$ ipython --no-banner

In [1]: import numpy as np

In [2]: np.set_printoptions(suppress=True, linewidth=100)

In [3]: def rnd(a):
   ...:     return np.round(a, 2) + 0
   ...: 

In [4]: mat = np.loadtxt("arr.csv", delimiter=",")

In [5]: mat
Out[5]: 
array([[ 4.  ,  3.97, -2.03,  4.03,  2.03],
       [-4.01, -4.  ,  1.99, -3.95, -2.  ],
       [ 2.  ,  2.02, -1.01,  2.01,  1.01]])

In [6]: Uu, sig, VT = np.linalg.svd(mat)

In [7]: np.argmax(sig[:-1] / (sig[1:] + 1e-6)) + 1
Out[7]: np.int64(1)

In [8]: print(rnd(sig))
[11.23  0.06  0.02]

In [9]: other = Uu[:, :1] @ np.diag(sig[:1]) @ VT[:1]

In [10]: print(rnd(np.abs(mat - other).max()))
0.03

In [11]: rnd(np.linalg.norm(mat - other) / np.linalg.norm(mat))
Out[11]: np.float64(0.01)

In [12]: C2 = mat.T @ mat

In [13]: rnd(np.linalg.eigvalsh(C2)[::-1])
Out[13]: array([126.04,   0.  ,   0.  ,   0.  ,   0.  ])

In [14]: np.allclose(C2, C2.T)
Out[14]: True

In [15]: print(np.linalg.matrix_rank(C2))
3

In [16]: rnd(np.linalg.svd(mat, compute_uv=False) ** 2)
Out[16]: array([126.04,   0.  ,   0.  ])

In [17]: (mat @ mat.T).shape
Out[17]: (3, 3)

In [18]: np.argsort(-np.linalg.norm(mat, axis=0).round(6), kind="stable")[:3]
Out[18]: array([0, 3, 1])

In [19]: [round(float(x), 2) for x in np.linalg.svd(mat, compute_uv=False)[:3]]
Out[19]: [11.23, 0.06, 0.02]

In [20]: print(np.linalg.matrix_rank(mat, rtol=0.1))
1

In [21]: other = mat / np.linalg.norm(mat, axis=1, keepdims=True)

In [22]: C2 = other @ other.T

In [23]: (C2 - 2 * np.eye(3)).round(6).argmax(axis=1)
Out[23]: array([2, 0, 0])

In [24]: rnd(C2[2])
Out[24]: array([ 1., -1.,  1.])

In [25]: np.argwhere(np.triu(np.abs(C2) > 0.95, 1))
Out[25]: 
array([[0, 1],
       [0, 2],
       [1, 2]])

In [26]: rnd(np.linalg.norm(other, axis=1))
Out[26]: array([1., 1., 1.])

In [27]: (np.abs(C2) > 0.9).astype(int)
Out[27]: 
array([[1, 1, 1],
       [1, 1, 1],
       [1, 1, 1]])

In [28]: r0 = np.array([2, 0, 0, 2, 1, 1, 2, 1, 1]) + 0.5

In [29]: K = np.eye(9) - 2 * np.outer(r0, r0) / (r0 @ r0)

In [30]: print(rnd(K))
[[ 0.56 -0.09 -0.09 -0.44 -0.27 -0.27 -0.44 -0.27 -0.27]
 [-0.09  0.98 -0.02 -0.09 -0.05 -0.05 -0.09 -0.05 -0.05]
 [-0.09 -0.02  0.98 -0.09 -0.05 -0.05 -0.09 -0.05 -0.05]
 [-0.44 -0.09 -0.09  0.56 -0.27 -0.27 -0.44 -0.27 -0.27]
 [-0.27 -0.05 -0.05 -0.27  0.84 -0.16 -0.27 -0.16 -0.16]
 [-0.27 -0.05 -0.05 -0.27 -0.16  0.84 -0.27 -0.16 -0.16]
 [-0.44 -0.09 -0.09 -0.44 -0.27 -0.27  0.56 -0.27 -0.27]
 [-0.27 -0.05 -0.05 -0.27 -0.16 -0.16 -0.27  0.84 -0.16]
 [-0.27 -0.05 -0.05 -0.27 -0.16 -0.16 -0.27 -0.16  0.84]]

In [31]: other = np.linalg.inv(K)

In [32]: rnd(np.linalg.det(K) * np.linalg.det(other))
Out[32]: np.float64(1.0)

In [33]: print(rnd(np.linalg.inv(other)))
[[ 0.56 -0.09 -0.09 -0.44 -0.27 -0.27 -0.44 -0.27 -0.27]
 [-0.09  0.98 -0.02 -0.09 -0.05 -0.05 -0.09 -0.05 -0.05]
 [-0.09 -0.02  0.98 -0.09 -0.05 -0.05 -0.09 -0.05 -0.05]
 [-0.44 -0.09 -0.09  0.56 -0.27 -0.27 -0.44 -0.27 -0.27]
 [-0.27 -0.05 -0.05 -0.27  0.84 -0.16 -0.27 -0.16 -0.16]
 [-0.27 -0.05 -0.05 -0.27 -0.16  0.84 -0.27 -0.16 -0.16]
 [-0.44 -0.09 -0.09 -0.44 -0.27 -0.27  0.56 -0.27 -0.27]
 [-0.27 -0.05 -0.05 -0.27 -0.16 -0.16 -0.27  0.84 -0.16]
 [-0.27 -0.05 -0.05 -0.27 -0.16 -0.16 -0.27 -0.16  0.84]]

In [34]: rnd(other)
Out[34]: 
array([[ 0.56, -0.09, -0.09, -0.44, -0.27, -0.27, -0.44, -0.27, -0.27],
       [-0.09,  0.98, -0.02, -0.09, -0.05, -0.05, -0.09, -0.05, -0.05],
       [-0.09, -0.02,  0.98, -0.09, -0.05, -0.05, -0.09, -0.05, -0.05],
       [-0.44, -0.09, -0.09,  0.56, -0.27, -0.27, -0.44, -0.27, -0.27],
       [-0.27, -0.05, -0.05, -0.27,  0.84, -0.16, -0.27, -0.16, -0.16],
       [-0.27, -0.05, -0.05, -0.27, -0.16,  0.84, -0.27, -0.16, -0.16],
       [-0.44, -0.09, -0.09, -0.44, -0.27, -0.27,  0.56, -0.27, -0.27],
       [-0.27, -0.05, -0.05, -0.27, -0.16, -0.16, -0.27,  0.84, -0.16],
       [-0.27, -0.05, -0.05, -0.27, -0.16, -0.16, -0.27, -0.16,  0.84]])

In [35]: rnd(np.linalg.slogdet(K)[0])
Out[35]: np.float64(-1.0)

In [36]: np.allclose(other, K.T)
Out[36]: True

In [37]: rnd(np.linalg.cond(K))
Out[37]: np.float64(1.0)
